>>> import numpy as np
>>> import numpy.linalg as la
>>> np.set_printoptions(precision=2, suppress=True, linewidth=160)
>>> J = np.loadtxt("block4.csv", delimiter=",")
>>> print(J)
[[ 0.  0.  0.  0.  0. -2.  0.  0.  0.  0.  0.]
 [ 0. -3.  0. -2.  0. -1.  0.  0. -1. -2.  0.]
 [ 0.  1.  0.  0.  0.  0. -3.  0.  0.  0. -1.]
 [ 0.  0.  0.  0.  2.  2.  0.  0.  0.  0.  3.]
 [-3. -2. -1.  0.  0.  0.  0. -2.  0.  0.  1.]
 [ 0.  0. -3.  1.  0. -1.  0.  0.  0.  0.  3.]
 [ 0.  0.  0.  0.  0.  0.  0.  0.  0.  0.  0.]
 [ 0.  3.  0.  0.  0. -1.  0.  0.  0.  0.  0.]
 [ 0.  0.  1.  0.  0.  0.  0.  3.  0.  0.  0.]
 [-1.  0.  0.  0.  0.  3. -2.  0.  0.  0.  0.]
 [ 0.  0.  0.  0.  0.  2.  0.  0. -2.  0. -2.]
 [ 2.  0.  0.  2.  0.  0.  0.  1.  0.  0.  0.]]
>>> x = np.array([2, 3, 0, 0, 0, 3, 0, 3, 1, 0, 2])
>>> rhs = J @ x
>>> print(rhs)
[ -6. -13.   1.  12. -16.   3.   0.   6.   9.   7.   0.   7.]
>>> rng = np.random.default_rng(244)
>>> rhs = rhs + 0.3 * rng.normal(size=12)
>>> print(rhs.round(2) + 0)
[ -6.13 -12.79   0.49  12.14 -15.67   3.11   0.37   5.9    9.37   7.69   0.     7.02]
>>> b, *_ = la.lstsq(J, rhs)
>>> print(b.round())
[ 2.  3.  1.  0. -2.  3. -0.  3. -0.  1.  3.]
>>> print(b)
[ 2.14  2.99  1.39  0.04 -2.14  3.07 -0.31  2.66 -0.37  0.52  3.43]
>>> print(np.round(J.T @ (rhs - J @ b), 2) + 0)
[0. 0. 0. 0. 0. 0. 0. 0. 0. 0. 0.]
>>> O, vecs = la.qr(J[:, :9])[0], la.qr(J[:, 9:])[0]
>>> sig = la.svd(O.T @ vecs, compute_uv=False)
>>> print(round(float(la.norm(O @ O.T - vecs @ vecs.T, 2)), 2))
1.0
>>> print(np.degrees(np.arccos(sig.clip(0, 1))))
[ 2.54 25.25]
>>> print(sig)
[1.  0.9]
>>> print((sig > 0.9).sum())
2
>>> cov = J.T @ J
>>> print(la.eigvalsh(cov)[::-1])
[37.56 30.45 27.69 17.64 10.28  8.78  5.91  4.56  1.59  0.53  0.01]
>>> print(la.matrix_rank(cov))
11
>>> K = np.loadtxt("arr.csv", delimiter=",")
>>> print(K)
[[-0.6 -1.9 -2.9  0.5 -1.2]
 [ 0.7 -0.3  0.1 -1.1 -0.1]
 [ 0.5 -1.5  0.1 -1.4  0.8]
 [-0.6 -0.2  0.4 -0.2 -0.9]
 [-1.3 -1.2  0.4 -0.5 -0.1]
 [-0.8  0.1 -0.6  0.5 -1.8]
 [-0.2  0.  -1.1 -0.7 -0.1]
 [ 0.4 -0.4 -1.1  0.6  0.1]
 [ 0.2  1.6 -1.  -1.  -0.5]
 [-1.1  0.2  0.8 -0.7 -1.5]
 [ 0.4  0.3  0.1 -0.8 -0.1]
 [-0.7  0.6  0.4 -0.1  0.2]
 [-0.7 -0.3 -0.2 -1.3  0.6]
 [ 0.3  0.1  0.8 -0.6 -0.9]
 [ 0.7 -1.7 -0.2  0.1  0. ]
 [-0.4  0.5 -0.2 -0.2 -1. ]
 [ 0.1 -1.3 -0.1  0.1 -0.5]
 [-0.1  0.7  1.  -1.1 -1.6]
 [-1.1 -1.6 -2.1 -1.5  1.3]
 [ 1.7 -0.5  1.6  0.7  0.6]
 [-1.8  0.8  0.3 -1.7 -0.3]
 [ 0.9 -0.2 -2.5 -0.2  0.2]
 [-0.4 -0.8  0.3 -1.7 -0.6]
 [ 4.  -1.   4.   2.  13. ]
 [-1.  -1.2 -1.8 -0.6 -1.6]
 [ 1.6  1.2 -0.8 -0.9 -1.4]
 [ 1.5 -0.4 -0.4  0.3 -1. ]
 [ 0.9  2.4  0.1 -0.3 -0.1]
 [-1.6  0.   0.3  1.3 -0.2]]
>>> # row 23 is much longer than the rest
>>> x = np.array([-2, -1, 1, 3, 4])
>>> h = np.maximum(K @ x, 0)
>>> print(np.flatnonzero(h > 1e-9))
[ 4  7 11 14 18 19 23 28]
>>> print(np.maximum(K @ (3 * x), 0))
[  0.    0.    0.    0.    6.9   0.    0.    2.1   0.    0.    0.    5.1   0.    0.    1.2   0.    0.    0.    7.2   9.6   0.    0.    0.  165.    0.    0.
   0.    0.   19.8]
>>> print(K * (h > 1e-9)[:, None])
[[-0.  -0.  -0.   0.  -0. ]
 [ 0.  -0.   0.  -0.  -0. ]
 [ 0.  -0.   0.  -0.   0. ]
 [-0.  -0.   0.  -0.  -0. ]
 [-1.3 -1.2  0.4 -0.5 -0.1]
 [-0.   0.  -0.   0.  -0. ]
 [-0.   0.  -0.  -0.  -0. ]
 [ 0.4 -0.4 -1.1  0.6  0.1]
 [ 0.   0.  -0.  -0.  -0. ]
 [-0.   0.   0.  -0.  -0. ]
 [ 0.   0.   0.  -0.  -0. ]
 [-0.7  0.6  0.4 -0.1  0.2]
 [-0.  -0.  -0.  -0.   0. ]
 [ 0.   0.   0.  -0.  -0. ]
 [ 0.7 -1.7 -0.2  0.1  0. ]
 [-0.   0.  -0.  -0.  -0. ]
 [ 0.  -0.  -0.   0.  -0. ]
 [-0.   0.   0.  -0.  -0. ]
 [-1.1 -1.6 -2.1 -1.5  1.3]
 [ 1.7 -0.5  1.6  0.7  0.6]
 [-0.   0.   0.  -0.  -0. ]
 [ 0.  -0.  -0.  -0.   0. ]
 [-0.  -0.   0.  -0.  -0. ]
 [ 4.  -1.   4.   2.  13. ]
 [-0.  -0.  -0.  -0.  -0. ]
 [ 0.   0.  -0.  -0.  -0. ]
 [ 0.  -0.  -0.   0.  -0. ]
 [ 0.   0.   0.  -0.  -0. ]
 [-1.6  0.   0.3  1.3 -0.2]]
>>> Xc = K - K.mean(axis=0)
>>> vecs = la.svd(Xc)[2][:1]
>>> A2 = Xc - Xc @ vecs.T @ vecs
>>> print((Xc @ vecs.T).std(axis=0))
[2.84]
>>> print(np.round(np.diag(vecs.T @ vecs), 2) + 0)
[0.09 0.   0.09 0.02 0.8 ]
>>> print(A2.std(axis=0))
[0.84 0.98 0.96 0.75 0.4 ]
>>> print(np.cov(Xc @ vecs.T, rowvar=False))
8.342755575094948
>>> O, vecs = la.qr(K[:, :1])[0], la.qr(K[:, 1:])[0]
>>> sig = la.svd(O.T @ vecs, compute_uv=False)
>>> print((sig > 0.9).sum())
0
>>> print(round(float(la.norm(O @ O.T - vecs @ vecs.T, 2)), 2))
1.0
>>> M = np.loadtxt("dump.csv", delimiter=",")
>>> print(M)
[[ 1.  8. -3.  7.  0.  0.  0.  0.]
 [-7.  1. -8. -2.  0.  0.  0.  0.]
 [-4.  4.  3.  4.  0.  0.  0.  0.]
 [-3. -6. -7. -2.  0.  0.  0.  0.]
 [ 0.  0.  0.  0.  1.  0.  1.  2.]
 [ 0.  0.  0.  0.  0.  1.  3.  0.]
 [ 0.  0.  0.  0.  0.  1.  2.  1.]
 [ 0.  0.  0.  0.  0.  2.  2.  1.]]
>>> print(M.shape)
(8, 8)
>>> print(la.svd(M, compute_uv=False))
[14.37 12.05  5.92  5.03  3.03  2.1   1.12  0.25]
>>> print(round(float(la.norm(M)), 2))
20.66
>>> print(M.sum(axis=0))
[-13.   7. -15.   7.   1.   4.   8.   4.]
>>> print(np.diff(M, axis=0))
[[ -8.  -7.  -5.  -9.   0.   0.   0.   0.]
 [  3.   3.  11.   6.   0.   0.   0.   0.]
 [  1. -10. -10.  -6.   0.   0.   0.   0.]
 [  3.   6.   7.   2.   1.   0.   1.   2.]
 [  0.   0.   0.   0.  -1.   1.   2.  -2.]
 [  0.   0.   0.   0.   0.   0.  -1.   1.]
 [  0.   0.   0.   0.   0.   1.   0.   0.]]
>>> print(np.count_nonzero(M))
27
>>> la.rank(M)
Traceback (most recent call last):
  File "<python-input-51>", line 1, in <module>
    la.rank(M)
    ^^^^^^^
AttributeError: module 'numpy.linalg' has no attribute 'rank'
>>> print(M - M[0])
[[  0.   0.   0.   0.   0.   0.   0.   0.]
 [ -8.  -7.  -5.  -9.   0.   0.   0.   0.]
 [ -5.  -4.   6.  -3.   0.   0.   0.   0.]
 [ -4. -14.  -4.  -9.   0.   0.   0.   0.]
 [ -1.  -8.   3.  -7.   1.   0.   1.   2.]
 [ -1.  -8.   3.  -7.   0.   1.   3.   0.]
 [ -1.  -8.   3.  -7.   0.   1.   2.   1.]
 [ -1.  -8.   3.  -7.   0.   2.   2.   1.]]
>>> print(np.trace(M))
8.0
>>> print(np.sort(np.abs(la.eigvals(M))))
[ 0.85  0.85  1.    3.51  4.17  5.92 12.24 12.24]
>>> print((M - M.T) / 2)
[[ 0.   7.5  0.5  5.   0.   0.   0.   0. ]
 [-7.5  0.  -6.   2.   0.   0.   0.   0. ]
 [-0.5  6.   0.   5.5  0.   0.   0.   0. ]
 [-5.  -2.  -5.5  0.   0.   0.   0.   0. ]
 [ 0.   0.   0.   0.   0.   0.   0.5  1. ]
 [ 0.   0.   0.   0.   0.   0.   1.  -1. ]
 [ 0.   0.   0.   0.  -0.5 -1.   0.  -0.5]
 [ 0.   0.   0.   0.  -1.   1.   0.5  0. ]]
>>> print(round(np.abs(la.eigvals(M)).max(), 2))
12.24
>>> print(np.allclose(M, M.T))
False
>>> idx = rng.permutation(8)
>>> print(idx)
[5 3 2 0 4 7 1 6]
>>> A2 = M[idx][:, idx]
>>> print(round(float(la.det(A2)), 2), round(la.det(M[idx]), 2))
9333.0 -9333.0
>>> print(np.sort(np.abs(la.eigvals(A2))))
[ 0.85  0.85  1.    3.51  4.17  5.92 12.24 12.24]
>>> print(np.trace(A2))
8.0
>>> print(np.diag(A2))
[ 1. -2.  3.  1.  1.  1.  1.  2.]
>>> A2 = np.array([[0, -2],
...     [2, -1],
...     [-3, -2],
...     [2, 0],
...     [-1, 0],
...     [1, 3],
...     [0, -3],
...     [-1, 0]])
>>> print(la.matrix_rank(np.vstack([M, A2.T])))
8
>>> print(np.einsum("ik,kj->ji", M, A2))
[[39. 22.  7.  5. -3.  1.  0.  1.]
 [-4. 29. -2. 26. -3. -6. -3.  0.]]
>>> print(np.einsum("ij,ij->i", M, M))
[123. 118.  57.  98.   6.  10.   6.   9.]
>>> print(M @ A2)
[[39. -4.]
 [22. 29.]
 [ 7. -2.]
 [ 5. 26.]
 [-3. -3.]
 [ 1. -6.]
 [ 0. -3.]
 [ 1.  0.]]
>>> print(A2.T @ M.T)
[[39. 22.  7.  5. -3.  1.  0.  1.]
 [-4. 29. -2. 26. -3. -6. -3.  0.]]
>>> arr = np.load("out4.npy")
>>> print(arr)
[[0 3 0 0 0 0 0 0 0 0 0 0 0]
 [0 0 0 0 0 0 0 2 0 0 0 0 0]
 [0 0 0 0 0 0 0 0 0 0 0 0 0]
 [0 0 0 0 0 2 0 0 0 0 0 0 0]
 [1 0 0 0 0 0 0 0 0 0 0 0 0]
 [0 0 0 0 0 0 0 0 3 0 0 0 0]
 [0 0 3 0 0 0 0 0 0 0 0 0 0]
 [0 0 0 0 0 0 0 0 0 0 0 0 0]
 [0 0 0 0 0 0 0 0 0 0 0 0 0]
 [0 0 0 0 0 0 2 0 0 0 0 0 0]
 [0 0 0 0 0 0 0 0 0 0 0 0 3]
 [0 0 0 0 0 0 0 0 0 0 0 2 0]
 [0 0 0 0 0 0 0 0 0 0 0 0 0]]
>>> rank = la.matrix_rank(arr)
>>> print(rank)
9
>>> ns = la.svd(arr)[2][rank:].T
>>> print(np.allclose(arr @ ns, 0))
True
>>> print(la.matrix_rank(arr.T @ arr), la.matrix_rank(arr @ arr.T))
9 9
>>> print([int(la.matrix_rank(arr[:, :j + 1])) for j in range(13)])
[1, 2, 3, 3, 3, 4, 5, 6, 7, 7, 7, 8, 9]
>>> feats = np.load("x.npy")
>>> print(feats)
[[0 1 0 0 0 0 0 0]
 [0 0 0 1 0 0 0 0]
 [0 0 0 0 1 0 0 0]
 [1 0 0 0 0 0 0 0]
 [0 0 0 0 0 1 0 0]
 [0 0 1 0 0 0 0 0]
 [0 0 0 0 0 0 0 1]
 [0 0 0 0 0 0 1 0]]
>>> print(la.svd(feats, compute_uv=False))
[1. 1. 1. 1. 1. 1. 1. 1.]
>>> print(feats[:, 3] @ feats[:, 4])
0
>>> print(la.pinv(feats))
[[0. 0. 0. 1. 0. 0. 0. 0.]
 [1. 0. 0. 0. 0. 0. 0. 0.]
 [0. 0. 0. 0. 0. 1. 0. 0.]
 [0. 1. 0. 0. 0. 0. 0. 0.]
 [0. 0. 1. 0. 0. 0. 0. 0.]
 [0. 0. 0. 0. 1. 0. 0. 0.]
 [0. 0. 0. 0. 0. 0. 0. 1.]
 [0. 0. 0. 0. 0. 0. 1. 0.]]
>>> print(feats.T @ feats)
[[1 0 0 0 0 0 0 0]
 [0 1 0 0 0 0 0 0]
 [0 0 1 0 0 0 0 0]
 [0 0 0 1 0 0 0 0]
 [0 0 0 0 1 0 0 0]
 [0 0 0 0 0 1 0 0]
 [0 0 0 0 0 0 1 0]
 [0 0 0 0 0 0 0 1]]
>>> print(la.matrix_power(feats, 2))
[[0 0 0 1 0 0 0 0]
 [1 0 0 0 0 0 0 0]
 [0 0 0 0 0 1 0 0]
 [0 1 0 0 0 0 0 0]
 [0 0 1 0 0 0 0 0]
 [0 0 0 0 1 0 0 0]
 [0 0 0 0 0 0 1 0]
 [0 0 0 0 0 0 0 1]]
>>> print(la.matrix_power(feats, 100))
[[0 1 0 0 0 0 0 0]
 [0 0 0 1 0 0 0 0]
 [0 0 0 0 1 0 0 0]
 [1 0 0 0 0 0 0 0]
 [0 0 0 0 0 1 0 0]
 [0 0 1 0 0 0 0 0]
 [0 0 0 0 0 0 1 0]
 [0 0 0 0 0 0 0 1]]
>>> print(feats @ np.ones(8))
[1. 1. 1. 1. 1. 1. 1. 1.]
>>> p = np.eye(8)[1]
>>> for _ in range(4):
...     p = p @ feats
...     print(p.round(2))
... 
[0. 0. 0. 1. 0. 0. 0. 0.]
[1. 0. 0. 0. 0. 0. 0. 0.]
[0. 1. 0. 0. 0. 0. 0. 0.]
[0. 0. 0. 1. 0. 0. 0. 0.]
>>> theta = np.radians(15)
>>> R = np.eye(8)
>>> R[5, 5] = R[7, 7] = np.cos(theta)
>>> R[5, 7], R[7, 5] = -np.sin(theta), np.sin(theta)
>>> print(R)
[[ 1.    0.    0.    0.    0.    0.    0.    0.  ]
 [ 0.    1.    0.    0.    0.    0.    0.    0.  ]
 [ 0.    0.    1.    0.    0.    0.    0.    0.  ]
 [ 0.    0.    0.    1.    0.    0.    0.    0.  ]
 [ 0.    0.    0.    0.    1.    0.    0.    0.  ]
 [ 0.    0.    0.    0.    0.    0.97  0.   -0.26]
 [ 0.    0.    0.    0.    0.    0.    1.    0.  ]
 [ 0.    0.    0.    0.    0.    0.26  0.    0.97]]
>>> A2 = feats @ R.T
>>> print(round(la.det(R), 2), round(float(np.trace(R)), 2))
1.0 7.93
>>> left, sig, Vt = la.svd(R, full_matrices=False)
>>> print(sig)
[1. 1. 1. 1. 1. 1. 1. 1.]
>>> E = np.loadtxt("a.csv", delimiter=",")
>>> print(E)
[[0.01 0.01 0.05 0.01 0.05 0.03 0.03 0.05 0.03]
 [0.01 0.01 0.05 0.01 0.05 0.03 0.03 0.05 0.03]
 [0.05 0.05 0.24 0.05 0.24 0.14 0.14 0.24 0.14]
 [0.01 0.01 0.05 0.01 0.05 0.03 0.03 0.05 0.03]
 [0.05 0.05 0.24 0.05 0.24 0.14 0.14 0.24 0.14]
 [0.03 0.03 0.14 0.03 0.14 0.09 0.09 0.14 0.09]
 [0.03 0.03 0.14 0.03 0.14 0.09 0.09 0.14 0.09]
 [0.05 0.05 0.24 0.05 0.24 0.14 0.14 0.24 0.14]
 [0.03 0.03 0.14 0.03 0.14 0.09 0.09 0.14 0.09]]
>>> A2 = np.array([[-2, -2, 3],
...     [-2, -3, -3],
...     [-2, -3, 2],
...     [1, 1, -3],
...     [2, 1, -3],
...     [3, 1, -3],
...     [3, -2, 3],
...     [3, 3, 0],
...     [-2, -2, 2]])
>>> print(np.einsum("ij->j", E))
[0.26 0.26 1.29 0.26 1.29 0.77 0.77 1.29 0.77]
>>> print(la.matrix_rank(E @ A2))
1
>>> print(np.einsum("ik,kj->ji", E, A2))
[[ 0.23  0.23  1.14  0.23  1.14  0.69  0.69  1.14  0.69]
 [-0.08 -0.08 -0.38 -0.08 -0.38 -0.23 -0.23 -0.38 -0.23]
 [-0.02 -0.02 -0.1  -0.02 -0.1  -0.06 -0.06 -0.1  -0.06]]
>>> print(np.vstack([E, A2.T]).shape)
(12, 9)
